$ python3 -q
>>> import numpy as np
>>> from numpy import linalg as LA
>>> np.set_printoptions(precision=3, suppress=True, linewidth=120, legacy="1.25")
>>> arr = np.load("case7.npy")
>>> arr
array([[-3,  3, -3,  0,  3,  2,  3,  0],
       [ 1,  0,  0,  2, -1,  3, -2,  1],
       [-2,  3, -3,  1, -3, -3, -2, -3],
       [ 2,  1, -1,  2,  1, -1,  2, -3],
       [ 3, -1,  1, -2,  3, -3,  3,  1],
       [-2,  2, -2,  1,  1,  3,  2, -2],
       [ 3,  2, -2,  2, -3,  1, -2, -3],
       [ 1,  3, -3,  1,  2, -1, -3, -3],
       [ 3, -3,  3,  3,  2, -2, -2,  2],
       [-3,  3, -3,  1, -1,  0,  1,  1],
       [ 1,  1, -1,  0, -1, -2,  3, -3],
       [-1,  2, -2,  3, -3,  2,  3,  2],
       [ 0, -1,  1,  0, -3,  0, -2, -1],
       [ 2,  3, -3,  2, -3, -2,  2, -1]])
>>> Uu, sigma, vt = LA.svd(arr)
>>> np.argmax(sigma[:-1] / (sigma[1:] + 1e-6)) + 1
7
>>> sigma.round(3) + 0
array([13.944, 10.431,  9.125,  7.372,  6.608,  5.145,  3.321,  0.   ])
>>> Y = Uu[:, :7] @ np.diag(sigma[:7]) @ vt[:7]
>>> round(LA.norm(arr - Y) / LA.norm(arr), 3)
0.0
>>> LA.matrix_rank(arr, rtol=0.05)
7
>>> J = np.load("run0.npy")
>>> J
array([[0.047, 0.116, 0.023, 0.   , 0.093, 0.116, 0.07 , 0.093, 0.047, 0.116, 0.093, 0.093, 0.093],
       [0.125, 0.05 , 0.025, 0.075, 0.125, 0.05 , 0.125, 0.025, 0.125, 0.025, 0.1  , 0.05 , 0.1  ],
       [0.139, 0.   , 0.111, 0.083, 0.056, 0.139, 0.111, 0.028, 0.139, 0.028, 0.056, 0.083, 0.028],
       [0.118, 0.059, 0.   , 0.029, 0.147, 0.   , 0.088, 0.147, 0.059, 0.118, 0.147, 0.088, 0.   ],
       [0.071, 0.048, 0.119, 0.095, 0.095, 0.071, 0.048, 0.071, 0.095, 0.071, 0.095, 0.048, 0.071],
       [0.061, 0.091, 0.091, 0.061, 0.152, 0.091, 0.   , 0.061, 0.091, 0.091, 0.   , 0.121, 0.091],
       [0.061, 0.152, 0.121, 0.   , 0.   , 0.   , 0.152, 0.091, 0.   , 0.152, 0.061, 0.121, 0.091],
       [0.128, 0.077, 0.128, 0.026, 0.128, 0.103, 0.051, 0.077, 0.026, 0.103, 0.026, 0.   , 0.128],
       [0.032, 0.097, 0.129, 0.   , 0.065, 0.097, 0.129, 0.   , 0.065, 0.161, 0.161, 0.032, 0.032],
       [0.087, 0.109, 0.109, 0.109, 0.022, 0.109, 0.109, 0.022, 0.087, 0.109, 0.109, 0.022, 0.   ],
       [0.027, 0.054, 0.027, 0.081, 0.135, 0.054, 0.135, 0.135, 0.081, 0.081, 0.108, 0.081, 0.   ],
       [0.079, 0.132, 0.132, 0.   , 0.105, 0.053, 0.053, 0.105, 0.053, 0.079, 0.079, 0.079, 0.053],
       [0.108, 0.   , 0.054, 0.081, 0.   , 0.135, 0.   , 0.135, 0.081, 0.135, 0.054, 0.108, 0.108]])
>>> # a transition matrix
>>> u, g = J[7], J[10]
>>> round(float(u @ u), 3)
0.103
>>> p = (u @ g) / (u @ u) * u
>>> g - p
array([-0.056,  0.004, -0.056,  0.065,  0.053, -0.012,  0.102,  0.086,  0.065,  0.015,  0.092,  0.081, -0.083])
>>> p
array([0.083, 0.05 , 0.083, 0.017, 0.083, 0.066, 0.033, 0.05 , 0.017, 0.066, 0.017, 0.   , 0.083])
>>> round(float(LA.norm(u + g) ** 2 + LA.norm(u - g) ** 2), 3)
0.407
>>> O, V = LA.qr(J[:, :2])[0], LA.qr(J[:, 2:])[0]
>>> sigma = LA.svd(O.T @ V, compute_uv=False)
>>> np.degrees(np.arccos(sigma.clip(0, 1)))
array([12.895, 22.592])
>>> sigma
array([0.975, 0.923])
>>> round(LA.norm(O @ O.T - V @ V.T, 2), 3)
1.0
>>> rng = np.random.default_rng(613269)
>>> idx = rng.permutation(13)
>>> idx
array([ 3,  1,  0,  4,  5, 12,  7, 11, 10,  9,  2,  6,  8])
>>> Y = J[idx][:, idx]
>>> np.allclose(Y, J)
False
>>> np.sort(np.abs(LA.eigvals(Y)))
array([0.07 , 0.076, 0.076, 0.096, 0.096, 0.101, 0.101, 0.114, 0.156, 0.156, 0.168, 0.168, 1.   ])
>>> LA.cond(arr) > 100
True
>>> LA.matrix_rank(arr, rtol=0.1)
7
>>> np.argsort(-LA.norm(arr, axis=0).round(6), kind="stable")[:3]
array([6, 4, 1])
>>> np.round(LA.norm(arr, 2) / LA.norm(arr), 3)
0.61
>>> idx = rng.permutation(13)
>>> Y = J[:, idx] * rng.choice([-1, 1], 13)
>>> Y
array([[-0.116, -0.023, -0.093, -0.093,  0.047,  0.116, -0.093, -0.   ,  0.116,  0.047,  0.07 , -0.093, -0.093],
       [-0.025, -0.025, -0.025, -0.125,  0.125,  0.05 , -0.1  , -0.075,  0.05 ,  0.125,  0.125, -0.05 , -0.1  ],
       [-0.028, -0.111, -0.028, -0.056,  0.139,  0.139, -0.056, -0.083,  0.   ,  0.139,  0.111, -0.083, -0.028],
       [-0.118, -0.   , -0.147, -0.147,  0.118,  0.   , -0.147, -0.029,  0.059,  0.059,  0.088, -0.088, -0.   ],
       [-0.071, -0.119, -0.071, -0.095,  0.071,  0.071, -0.095, -0.095,  0.048,  0.095,  0.048, -0.048, -0.071],
       [-0.091, -0.091, -0.061, -0.152,  0.061,  0.091, -0.   , -0.061,  0.091,  0.091,  0.   , -0.121, -0.091],
       [-0.152, -0.121, -0.091, -0.   ,  0.061,  0.   , -0.061, -0.   ,  0.152,  0.   ,  0.152, -0.121, -0.091],
       [-0.103, -0.128, -0.077, -0.128,  0.128,  0.103, -0.026, -0.026,  0.077,  0.026,  0.051, -0.   , -0.128],
       [-0.161, -0.129, -0.   , -0.065,  0.032,  0.097, -0.161, -0.   ,  0.097,  0.065,  0.129, -0.032, -0.032],
       [-0.109, -0.109, -0.022, -0.022,  0.087,  0.109, -0.109, -0.109,  0.109,  0.087,  0.109, -0.022, -0.   ],
       [-0.081, -0.027, -0.135, -0.135,  0.027,  0.054, -0.108, -0.081,  0.054,  0.081,  0.135, -0.081, -0.   ],
       [-0.079, -0.132, -0.105, -0.105,  0.079,  0.053, -0.079, -0.   ,  0.132,  0.053,  0.053, -0.079, -0.053],
       [-0.135, -0.054, -0.135, -0.   ,  0.108,  0.135, -0.054, -0.081,  0.   ,  0.081,  0.   , -0.108, -0.108]])
>>> Uu, _, vt = LA.svd(J.T @ Y)
>>> idx
array([ 9,  2,  7,  4,  0,  5, 10,  3,  1,  8,  6, 11, 12])
